In [1]: import numpy as np

In [2]: import numpy.linalg as la

In [3]: np.set_printoptions(precision=3, suppress=True, linewidth=200)

In [4]: rng = np.random.default_rng(67206)

In [5]: J = np.eye(5, dtype=int)[rng.permutation(5)] * np.array([-5, 5, -3, 4, -4])

In [6]: J
Out[6]: 
array([[-5,  0,  0,  0,  0],
       [ 0,  0,  0,  4,  0],
       [ 0,  0, -3,  0,  0],
       [ 0,  0,  0,  0, -4],
       [ 0,  5,  0,  0,  0]])

In [7]: # splits into 3 blocks

In [8]: lab = rng.permutation(5)

In [9]: M2 = J[:, lab] * rng.choice([-1, 1], 5)

In [10]: M2
Out[10]: 
array([[ 0,  0,  0, -5,  0],
       [ 0, -4,  0,  0,  0],
       [ 3,  0,  0,  0,  0],
       [ 0,  0,  0,  0,  4],
       [ 0,  0, -5,  0,  0]])

In [11]: U, _, VT = la.svd(J.T @ M2)

In [12]: lab
Out[12]: array([2, 3, 1, 0, 4])

In [13]: la.lstsq(J, M2)[0]
Out[13]: 
array([[ 0.,  0.,  0.,  1.,  0.],
       [ 0.,  0., -1.,  0.,  0.],
       [-1.,  0.,  0.,  0.,  0.],
       [ 0., -1.,  0.,  0.,  0.],
       [ 0.,  0.,  0.,  0., -1.]])

In [14]: M2 = J / la.norm(J, axis=1, keepdims=True)

In [15]: cov = M2 @ M2.T

In [16]: (np.abs(cov) > 0.9).astype(int)
Out[16]: 
array([[1, 0, 0, 0, 0],
       [0, 1, 0, 0, 0],
       [0, 0, 1, 0, 0],
       [0, 0, 0, 1, 0],
       [0, 0, 0, 0, 1]])

In [17]: la.norm(M2, axis=1)
Out[17]: array([1., 1., 1., 1., 1.])

In [18]: M2 = la.inv(J)

In [19]: (np.abs(M2) > 1e-9).astype(int)
Out[19]: 
array([[1, 0, 0, 0, 0],
       [0, 0, 0, 0, 1],
       [0, 0, 1, 0, 0],
       [0, 1, 0, 0, 0],
       [0, 0, 0, 1, 0]])

In [20]: np.allclose(M2, J.T)
Out[20]: False

In [21]: round(la.det(J) * la.det(M2), 3)
Out[21]: np.float64(1.0)

In [22]: lab = rng.permutation(5)

In [23]: lab
Out[23]: array([3, 0, 1, 2, 4])

In [24]: M2 = J[lab][:, lab]

In [25]: np.trace(M2)
Out[25]: np.int64(-8)

In [26]: np.poly(J)
Out[26]: array([   1.,    8.,   15.,   80.,  640., 1200.])

In [27]: round(float(la.eigvals(J).sum().real), 3)
Out[27]: -8.0

In [28]: np.kron(np.eye(2, dtype=int), J)
Out[28]: 
array([[-5,  0,  0,  0,  0,  0,  0,  0,  0,  0],
       [ 0,  0,  0,  4,  0,  0,  0,  0,  0,  0],
       [ 0,  0, -3,  0,  0,  0,  0,  0,  0,  0],
       [ 0,  0,  0,  0, -4,  0,  0,  0,  0,  0],
       [ 0,  5,  0,  0,  0,  0,  0,  0,  0,  0],
       [ 0,  0,  0,  0,  0, -5,  0,  0,  0,  0],
       [ 0,  0,  0,  0,  0,  0,  0,  0,  4,  0],
       [ 0,  0,  0,  0,  0,  0,  0, -3,  0,  0],
       [ 0,  0,  0,  0,  0,  0,  0,  0,  0, -4],
       [ 0,  0,  0,  0,  0,  0,  5,  0,  0,  0]])

In [29]: data = np.load("block13.npy")

In [30]: data
Out[30]: 
array([[-1.179,  0.825,  0.738, -0.128, -0.012,  0.021, -0.975, -0.391,  0.514],
       [-0.954, -0.702, -0.747,  0.183,  0.25 ,  1.203, -0.017, -0.553, -0.436],
       [-0.056,  0.524, -0.747,  0.173, -1.331, -0.552, -0.029, -0.856, -0.569],
       [ 0.112, -0.234,  0.123, -0.245,  0.672, -0.599, -0.995,  0.02 , -1.435],
       [ 0.393,  0.404,  1.272,  0.223, -0.216,  0.823,  0.591, -0.511, -0.825],
       [-0.73 , -0.681,  0.492, -0.148, -1.106, -0.024,  0.035,  1.167, -0.394],
       [ 0.73 , -0.053, -0.147, -1.414, -0.512,  0.808, -0.695, -0.073,  0.199],
       [-0.112, -1.233,  0.632, -0.454, -0.082, -0.686,  0.252, -1.084,  0.382],
       [-0.673,  0.588, -0.206, -1.258,  0.42 , -0.298,  1.078,  0.082, -0.376]])

In [31]: M2 = data + rng.integers(-2, 3, (9, 3)) @ rng.integers(-2, 3, (3, 9))

In [32]: M2
Out[32]: 
array([[-9.179,  0.825,  0.738, -2.128, -0.012, -3.979, -4.975, -0.391, -1.486],
       [-2.954, -4.702, -1.747, -5.817,  0.25 ,  0.203,  2.983,  2.447, -0.436],
       [ 1.944, -5.476,  2.253, -3.827, -1.331,  0.448,  6.971,  2.144, -4.569],
       [ 4.112,  4.766, -0.877,  5.755,  0.672,  1.401, -3.995, -2.98 ,  1.565],
       [ 2.393,  1.404,  5.272,  5.223, -0.216,  1.823,  0.591, -2.511, -4.825],
       [ 3.27 , -3.681,  3.492, -0.148, -1.106,  1.976,  5.035,  2.167, -3.394],
       [ 0.73 ,  1.947,  1.853,  2.586, -0.512,  0.808, -2.695, -2.073, -1.801],
       [ 3.888, -5.233,  2.632, -2.454, -0.082,  1.314,  6.252,  0.916, -1.618],
       [-2.673,  0.588, -3.206, -4.258,  0.42 , -1.298,  0.078,  1.082,  2.624]])

In [33]: M2 - data
Out[33]: 
array([[-8.,  0.,  0., -2.,  0., -4., -4.,  0., -2.],
       [-2., -4., -1., -6.,  0., -1.,  3.,  3.,  0.],
       [ 2., -6.,  3., -4.,  0.,  1.,  7.,  3., -4.],
       [ 4.,  5., -1.,  6.,  0.,  2., -3., -3.,  3.],
       [ 2.,  1.,  4.,  5.,  0.,  1.,  0., -2., -4.],
       [ 4., -3.,  3.,  0.,  0.,  2.,  5.,  1., -3.],
       [ 0.,  2.,  2.,  4.,  0.,  0., -2., -2., -2.],
       [ 4., -4.,  2., -2.,  0.,  2.,  6.,  2., -2.],
       [-2.,  0., -3., -3.,  0., -1., -1.,  1.,  3.]])

In [34]: np.abs(M2 - data).sum(axis=1)
Out[34]: array([20., 20., 30., 27., 19., 21., 14., 24., 14.])

In [35]: la.matrix_rank(M2 - data, tol=1e-8)
Out[35]: np.int64(3)

In [36]: np.round(la.svd(M2 - data, compute_uv=False), 3) + 0
Out[36]: array([19.675, 15.773,  9.544,  0.   ,  0.   ,  0.   ,  0.   ,  0.   ,  0.   ])

In [37]: round(float(la.norm(M2, 1)), 3), round(la.norm(M2, np.inf), 3)
Out[37]: (33.575, np.float64(28.961))

In [38]: la.norm(M2, axis=1)
Out[38]: array([11.53 ,  9.105, 11.38 , 10.16 ,  9.802,  9.119,  5.492,  9.986,  6.769])

In [39]: round(float(la.norm(M2[6] - M2[0])), 3)
Out[39]: 12.417

In [40]: np.round(la.norm(M2[6], 1), 3), round(float(la.norm(M2[6], np.inf)), 3)
Out[40]: (np.float64(15.005), 2.695)

In [41]: np.round(la.norm(M2) ** 2 / la.norm(M2, 2) ** 2, 3)
Out[41]: np.float64(1.983)

In [42]: round(float(la.norm(M2, "nuc")), 3)
Out[42]: 55.854

In [43]: round(la.norm(M2, 2), 3)
Out[43]: np.float64(20.13)

In [44]: la.norm(M2, axis=1).argmax()
Out[44]: np.int64(0)

In [45]: E = np.load("w.npy")

In [46]: E
Out[46]: 
array([[ 0.412,  0.256, -1.025,  0.879,  0.201,  1.378],
       [ 0.353,  1.03 ,  1.33 , -0.355,  0.432,  0.856],
       [ 1.001, -0.922, -0.3  , -1.323,  0.336,  0.444],
       [ 0.118, -1.192,  0.824,  0.986,  0.955,  0.031],
       [ 0.589,  0.771, -0.557,  0.053,  1.348, -0.964],
       [ 1.531,  0.091,  0.316,  0.614, -0.965, -0.491]])

In [47]: q, evecs = la.qr(E[:, :4])[0], la.qr(E[:, 4:])[0]

In [48]: sig = la.svd(q.T @ evecs, compute_uv=False)

In [49]: (sig > 0.9).sum()
Out[49]: np.int64(0)

In [50]: round(float(la.norm(E[1], 1)), 3), round(float(la.norm(E[1], np.inf)), 3)
Out[50]: (4.356, 1.33)

In [51]: la.norm(E, axis=1).argmax()
Out[51]: np.int64(3)

In [52]: round(float(la.norm(E, 1)), 3), round(la.norm(E, np.inf), 3)
Out[52]: (4.352, np.float64(4.356))

In [53]: la.norm(E, axis=1)
Out[53]: array([2., 2., 2., 2., 2., 2.])

In [54]: round(float(la.norm(E, "nuc")), 3)
Out[54]: 12.0

In [55]: la.norm(E, axis=0)
Out[55]: array([2., 2., 2., 2., 2., 2.])
